$ ipython --no-banner

In [1]: import numpy as np

In [2]: import numpy.linalg as la

In [3]: np.set_printoptions(precision=2, suppress=True, linewidth=120)

In [4]: A = np.load("dump.npy")

In [5]: A
Out[5]: 
array([[-9,  0,  0],
       [ 0,  1,  0],
       [ 0,  0,  6]])

In [6]: np.flatnonzero(la.matrix_power((A != 0) + (A.T != 0) + np.eye(3), 3)[1])
Out[6]: array([1])

In [7]: (A != 0).astype(int)
Out[7]: 
array([[1, 0, 0],
       [0, 1, 0],
       [0, 0, 1]])

In [8]: (la.matrix_power((A != 0) + (A.T != 0) + np.eye(3), 3) > 0).astype(int)
Out[8]: 
array([[1, 0, 0],
       [0, 1, 0],
       [0, 0, 1]])

In [9]: np.round(la.det(A), 2)
Out[9]: np.float64(-54.0)

In [10]: np.sort(la.eigvals(A).real)
Out[10]: array([-9.,  1.,  6.])

In [11]: rng = np.random.default_rng(73)

In [12]: z = rng.permutation(3)

In [13]: B = A[:, z] * rng.choice([-1, 1], 3)

In [14]: B
Out[14]: 
array([[-9,  0,  0],
       [ 0,  0, -1],
       [ 0, -6,  0]])

In [15]: U, _, Vh = la.svd(A.T @ B)

In [16]: la.lstsq(A, B)[0]
Out[16]: 
array([[ 1.,  0.,  0.],
       [ 0.,  0., -1.],
       [ 0., -1.,  0.]])

In [17]: vec = np.array([-2, -3, -2])

In [18]: y = A @ vec

In [19]: coef, lr = np.zeros(3), 1 / la.norm(A, 2) ** 2

In [20]: for i in range(6):
    ...:     coef -= lr * A.T @ (A @ coef - y)
    ...:     if i % 1 == 0: print(i, round(la.norm(A @ coef - y), 2))
    ...: 
0 7.3
1 4.72
2 3.55
3 3.07
4 2.89
5 2.81

In [21]: np.round(la.cond(A), 2)
Out[21]: np.float64(9.0)

In [22]: coef
Out[22]: array([-2.  , -0.22, -1.94])
